% ipython --no-banner

In [1]: import numpy as np

In [2]: import numpy.linalg as la

In [3]: np.set_printoptions(precision=3, suppress=True, linewidth=120, floatmode="fixed")

In [4]: m1 = np.vander(np.arange(10) - 3, 4, increasing=True)

In [5]: m1
Out[5]: 
array([[  1,  -3,   9, -27],
       [  1,  -2,   4,  -8],
       [  1,  -1,   1,  -1],
       [  1,   0,   0,   0],
       [  1,   1,   1,   1],
       [  1,   2,   4,   8],
       [  1,   3,   9,  27],
       [  1,   4,  16,  64],
       [  1,   5,  25, 125],
       [  1,   6,  36, 216]])

In [6]: Y = np.c_[m1[:, :3] @ np.array([[-3, -1, -5], [-1, 0, -4], [3, 5, -3]]), np.array([8, 8, 3, 7, 7, 7, 2, 2, 7, 3])]

In [7]: Y
Out[7]: 
array([[  27,   44,  -20,    8],
       [  11,   19,   -9,    8],
       [   1,    4,   -4,    3],
       [  -3,   -1,   -5,    7],
       [  -1,    4,  -12,    7],
       [   7,   19,  -25,    7],
       [  21,   44,  -44,    2],
       [  41,   79,  -69,    2],
       [  67,  124, -100,    7],
       [  99,  179, -137,    3]])

In [8]: la.matrix_rank(np.c_[m1, Y])
Out[8]: np.int64(5)

In [9]: np.round(la.lstsq(m1, Y[:, 0])[0], 3) + 0
Out[9]: array([-3.000, -1.000,  3.000,  0.000])

In [10]: Y = np.array([[-1, -1], [-1, -1], [3, -1], [2, -3]])

In [11]: print(np.einsum("ij,ij->i", m1, m1))
[  820    85     4     1     4    85   820  4369 16276 47989]

In [12]: np.vstack([m1, Y.T]).shape
Out[12]: (12, 4)

In [13]: np.einsum("ik,kj->ij", m1, Y)
Out[13]: 
array([[ -25,   74],
       [  -3,   21],
       [   1,    2],
       [  -1,   -1],
       [   3,   -6],
       [  25,  -31],
       [  77,  -94],
       [ 171, -213],
       [ 319, -406],
       [ 533, -691]])

In [14]: print(np.einsum("ik,kj->ji", m1, Y))
[[ -25   -3    1   -1    3   25   77  171  319  533]
 [  74   21    2   -1   -6  -31  -94 -213 -406 -691]]

In [15]: x = np.array([-2, -2, 2, -1])

In [16]: target = m1 @ x

In [17]: la.solve(m1.T @ m1, m1.T @ target)
Out[17]: array([-2.000, -2.000,  2.000, -1.000])

In [18]: target
Out[18]: array([  49,   18,    3,   -2,   -3,   -6,  -17,  -42,  -87, -158])

In [19]: np.round(la.pinv(m1) @ m1, 3) + 0
Out[19]: 
array([[1.000, 0.000, 0.000, 0.000],
       [0.000, 1.000, 0.000, 0.000],
       [0.000, 0.000, 1.000, 0.000],
       [0.000, 0.000, 0.000, 1.000]])

In [20]: rng = np.random.default_rng(85)

In [21]: target = target + 0.1 * rng.normal(size=10)

In [22]: target
Out[22]: array([  49.130,   17.889,    2.907,   -2.092,   -3.010,   -5.961,  -16.957,  -41.971,  -87.092, -158.034])

In [23]: c, *_ = la.lstsq(m1, target)

In [24]: [round(float(la.norm(la.solve(m1.T @ m1 + lam * np.eye(4), m1.T @ target))), 2) for lam in (0, 1, 10, 100)]
Out[24]: [3.65, 3.33, 2.56, 1.67]

In [25]: c.round()
Out[25]: array([-2.000, -2.000,  2.000, -1.000])

In [26]: round(float(la.norm(target - m1 @ c)), 3)
Out[26]: 0.159

In [27]: x = np.array([3, -3, 8, 6])

In [28]: np.sign((m1 @ x).round(6))
Out[28]: array([-1, -1,  1,  1,  1,  1,  1,  1,  1,  1])

In [29]: (m1 * x).sum(axis=1)
Out[29]: array([ -78,   -7,    8,    3,   14,   77,  228,  503,  938, 1569])

In [30]: la.norm(m1 @ x) <= la.norm(m1, 2) * la.norm(x) + 1e-9
Out[30]: np.True_

In [31]: (m1 @ x).argmax()
Out[31]: np.int64(9)

In [32]: m1 @ np.ones(4)
Out[32]: array([-20.000,  -5.000,   0.000,   1.000,   4.000,  15.000,  40.000,  85.000, 156.000, 259.000])

In [33]: print(m1 @ x)
[ -78   -7    8    3   14   77  228  503  938 1569]

In [34]: def softmax(z):
    ...:     e = np.exp(z - z.max(axis=-1, keepdims=True))
    ...:     return e / e.sum(axis=-1, keepdims=True)
    ...: 

In [35]: np.round(softmax(m1[6] + 5), 3) + 0
Out[35]: array([0.000, 0.000, 0.000, 1.000])

In [36]: scores = m1 @ m1.T / np.sqrt(4)

In [37]: np.round(softmax(scores), 3) + 0
Out[37]: 
array([[1.000, 0.000, 0.000, 0.000, 0.000, 0.000, 0.000, 0.000, 0.000, 0.000],
       [1.000, 0.000, 0.000, 0.000, 0.000, 0.000, 0.000, 0.000, 0.000, 0.000],
       [1.000, 0.000, 0.000, 0.000, 0.000, 0.000, 0.000, 0.000, 0.000, 0.000],
       [0.100, 0.100, 0.100, 0.100, 0.100, 0.100, 0.100, 0.100, 0.100, 0.100],
       [0.000, 0.000, 0.000, 0.000, 0.000, 0.000, 0.000, 0.000, 0.000, 1.000],
       [0.000, 0.000, 0.000, 0.000, 0.000, 0.000, 0.000, 0.000, 0.000, 1.000],
       [0.000, 0.000, 0.000, 0.000, 0.000, 0.000, 0.000, 0.000, 0.000, 1.000],
       [0.000, 0.000, 0.000, 0.000, 0.000, 0.000, 0.000, 0.000, 0.000, 1.000],
       [0.000, 0.000, 0.000, 0.000, 0.000, 0.000, 0.000, 0.000, 0.000, 1.000],
       [0.000, 0.000, 0.000, 0.000, 0.000, 0.000, 0.000, 0.000, 0.000, 1.000]])

In [38]: print(softmax(scores)[6] @ m1)
[  1.000   6.000  36.000 216.000]
